$ python3 -q
>>> import numpy as np
>>> import numpy.linalg as la
>>> np.set_printoptions(precision=1, suppress=True, linewidth=120)
>>> cent = np.sign(np.array([[5, 4, 2, 3], [1, 0, 1, 1], [1, 3, 1, 1], [5, 4, 0, 3]]))
>>> B = (np.tril(cent, -1) + np.eye(4)) @ (np.triu(cent, 1) + np.eye(4))
>>> ev = np.array([-3, -3, -3, 3])
>>> F = np.rint(B * ev @ la.inv(B)) + 0
>>> F
array([[ -3.,  -6.,   0.,   6.],
       [  0., -15.,   0.,  12.],
       [  0., -18.,  -3.,  18.],
       [  0., -18.,   0.,  15.]])
>>> ev, evecs = la.eig(F)
>>> F @ evecs[:, 0] - ev[0] * evecs[:, 0]
array([0., 0., 0., 0.])
>>> np.prod(ev)
np.float64(-81.0)
>>> np.sort(la.eigvals(la.inv(F)))
array([-0.3, -0.3, -0.3,  0.3])
>>> np.sort(la.eigvals(F @ F))
array([9., 9., 9., 9.])
>>> U, sigma, vt = la.svd(F)
>>> sigma
array([40.5,  3. ,  3. ,  0.2])
>>> B = U[:, :1] @ np.diag(sigma[:1]) @ vt[:1]
>>> la.matrix_rank(B)
np.int64(1)
>>> np.round(np.abs(F - B).max(), 1)
np.float64(2.9)
>>> la.matrix_rank(F, rtol=0.05)
np.int64(3)
>>> rng = np.random.default_rng(8662)
>>> idx = rng.permutation(4)
>>> idx
array([3, 1, 2, 0])
>>> B = F[idx][:, idx]
>>> np.allclose(B, F)
False
>>> np.sort(np.abs(la.eigvals(B)))
array([3., 3., 3., 3.])
>>> np.trace(B)
np.float64(-6.0)
>>> theta = np.radians(15)
>>> r_ = np.eye(4)
>>> r_[3, 3] = r_[1, 1] = np.cos(theta)
>>> r_[3, 1], r_[1, 3] = -np.sin(theta), np.sin(theta)
>>> r_
array([[ 1. ,  0. ,  0. ,  0. ],
       [ 0. ,  1. ,  0. ,  0.3],
       [ 0. ,  0. ,  1. ,  0. ],
       [ 0. , -0.3,  0. ,  1. ]])
>>> B = F @ r_.T
>>> round(la.det(r_), 1), np.round(np.trace(r_), 1)
(np.float64(1.0), np.float64(3.9))
>>> la.svd(F, compute_uv=False), la.svd(B, compute_uv=False)
(array([40.5,  3. ,  3. ,  0.2]), array([40.5,  3. ,  3. ,  0.2]))
>>> np.allclose(F @ F.T, B @ B.T)
True
>>> M = np.loadtxt("x.csv", delimiter=",")
>>> M
array([[ 0., -1.,  0.,  0.,  0.,  0.],
       [-1., -2.,  0.,  0.,  0.,  0.],
       [-2., -2.,  0.,  0.,  0.,  0.],
       [ 0.,  0.,  0., -1.,  0.,  0.],
       [ 0.,  0., -1., -2.,  0.,  0.],
       [ 0.,  0., -2., -2.,  0.,  0.],
       [ 0.,  0.,  0.,  0.,  0., -1.],
       [ 0.,  0.,  0.,  0., -1., -2.],
       [ 0.,  0.,  0.,  0., -2., -2.]])
>>> vec = np.array([-5, 4, -3, 4, -2, 2])
>>> y = M @ vec
>>> coef, lr = np.zeros(6), 1 / la.norm(M, 2) ** 2
>>> for i in range(50):
...     coef -= lr * M.T @ (M @ coef - y)
...     if i % 10 == 0: print(i, round(la.norm(M @ coef - y), 1))
... 
0 6.6
10 3.9
20 2.3
30 1.4
40 0.8
>>> coef
array([-4.6,  3.7, -2.7,  3.8, -1.8,  1.9])
>>> T = np.stack([M, -3 * M, M[::-1]])
>>> la.matrix_rank(T)
array([6, 6, 6])
>>> np.einsum("bij,cij->bc", T, T)
array([[  42., -126.,    9.],
       [-126.,  378.,  -27.],
       [   9.,  -27.,   42.]])
>>> la.norm(T, axis=(1, 2))
array([ 6.5, 19.4,  6.5])
>>> T.sum(axis=0)
array([[ 0.,  2.,  0.,  0., -2., -2.],
       [ 2.,  4.,  0.,  0., -1., -2.],
       [ 4.,  4.,  0.,  0.,  0., -1.],
       [ 0.,  0., -2.,  0.,  0.,  0.],
       [ 0.,  0.,  1.,  2.,  0.,  0.],
       [ 0.,  0.,  4.,  3.,  0.,  0.],
       [-2., -2.,  0.,  0.,  0.,  2.],
       [-1., -2.,  0.,  0.,  2.,  4.],
       [ 0., -1.,  0.,  0.,  4.,  4.]])
>>> (T @ M.T).shape
(3, 9, 9)
>>> T.shape
(3, 9, 6)
>>> K = np.load("case6.npy")
>>> K
array([[-0.2, -1. ,  1.5,  2. ],
       [-0.1, -0.2,  2.8, -0.1],
       [ 0.3, -1.5,  0.5,  2.8],
       [ 0.5,  0.9,  0.3, -1.2],
       [ 0.5, -0.6,  0.7,  1.3],
       [-0.2, -1.1, -1.1,  2.4],
       [ 0. , -0.9,  0.9,  2.2],
       [-0.2, -0.3,  1.6,  0.8],
       [ 1.4,  2.1,  1.6, -4. ],
       [-1.7,  0. , -0.8,  0. ],
       [ 0.6, -0.6, -1. ,  1.2],
       [ 0.2, -0.2, -0.2,  0.3],
       [ 1.8,  1.1,  1.1, -2.6],
       [ 1.4, -2.3,  2.1,  4.7],
       [ 0.8,  0.2, -1.3, -0.5],
       [ 0.1, -0.4, -0.5,  0.6],
       [ 0.7, -0.4, -1.3,  0.8],
       [ 0. ,  0.9,  1.1, -1.8]])
>>> cov = np.cov(K, rowvar=False)
>>> K.std(axis=0)
array([0.8, 1. , 1.2, 2. ])
>>> round(np.corrcoef(K[:, 2], K[:, 0])[0, 1], 1)
np.float64(0.2)
>>> np.median(K, axis=0)
array([ 0.2, -0.3,  0.6,  0.7])
>>> np.round(np.corrcoef(K.T), 1) + 0
array([[ 1. ,  0.2,  0.2, -0.2],
       [ 0.2,  1. ,  0. , -1. ],
       [ 0.2,  0. ,  1. ,  0. ],
       [-0.2, -1. ,  0. ,  1. ]])
>>> cov.round(1) + 0
array([[ 0.6,  0.2,  0.2, -0.3],
       [ 0.2,  1.1,  0. , -2.1],
       [ 0.2,  0. ,  1.6, -0.1],
       [-0.3, -2.1, -0.1,  4.3]])
>>> cov.shape
(4, 4)
>>> W0 = np.loadtxt("out16.csv", delimiter=",")
>>> W0.round(1) + 0
array([[-0.6, -2.2, -2.2,  0.2],
       [ 0.6, -0.7, -5.2, -1.5],
       [-0.5, -1.3,  0. ,  0. ],
       [-0.4, -0.9,  0.1,  0.8],
       [ 0.6,  2.2,  2.3, -0.6],
       [ 0.4,  1.5,  1.9, -0.7]])
>>> la.matrix_rank(W0, rtol=0.1)
np.int64(3)
>>> np.round(la.norm(W0, 2) / la.norm(W0), 1)
np.float64(0.9)
>>> B = np.array([[-1], [0], [2], [1], [0], [-1]])
>>> cent = np.array([[2, -1, -2, 2, 3]])
>>> E = B @ cent
>>> E
array([[-2,  1,  2, -2, -3],
       [ 0,  0,  0,  0,  0],
       [ 4, -2, -4,  4,  6],
       [ 2, -1, -2,  2,  3],
       [ 0,  0,  0,  0,  0],
       [-2,  1,  2, -2, -3]])
>>> # row 4 repeats row 1
>>> la.lstsq(E[:-1].T, E[-1])[2]
np.int32(1)
>>> la.cond(E) > 100
np.True_
>>> U, sigma = la.svd(E)
Traceback (most recent call last):
  File "<python-input-69>", line 1, in <module>
    U, sigma = la.svd(E)
    ^^^^^^^^
ValueError: too many values to unpack (expected 2)
>>> U, sigma, vt = la.svd(E, full_matrices=False)
>>> np.round(vt @ vt.T, 1) + 0
array([[1., 0., 0., 0., 0.],
       [0., 1., 0., 0., 0.],
       [0., 0., 1., 0., 0.],
       [0., 0., 0., 1., 0.],
       [0., 0., 0., 0., 1.]])
>>> np.allclose(U * sigma @ vt, E)
True
>>> np.cumsum(sigma ** 2) / np.sum(sigma ** 2)
array([1., 1., 1., 1., 1.])
>>> sigma.round(1) + 0
array([12.4,  0. ,  0. ,  0. ,  0. ])
>>> U, sigma, vt = la.svd(E)
>>> evecs = vt[:(sigma > 1e-8).sum()]
>>> vec = E[2] + -1 * E[5] + rng.integers(2) * np.eye(5)[0]
>>> vec
array([ 6., -3., -6.,  6.,  9.])
>>> np.round(evecs.T @ evecs, 1) + 0
array([[ 0.2, -0.1, -0.2,  0.2,  0.3],
       [-0.1,  0. ,  0.1, -0.1, -0.1],
       [-0.2,  0.1,  0.2, -0.2, -0.3],
       [ 0.2, -0.1, -0.2,  0.2,  0.3],
       [ 0.3, -0.1, -0.3,  0.3,  0.4]])
>>> la.matrix_rank(np.vstack([E, vec]))
np.int64(1)
>>> np.round(np.diag(evecs.T @ evecs), 1) + 0
array([0.2, 0. , 0.2, 0.2, 0.4])
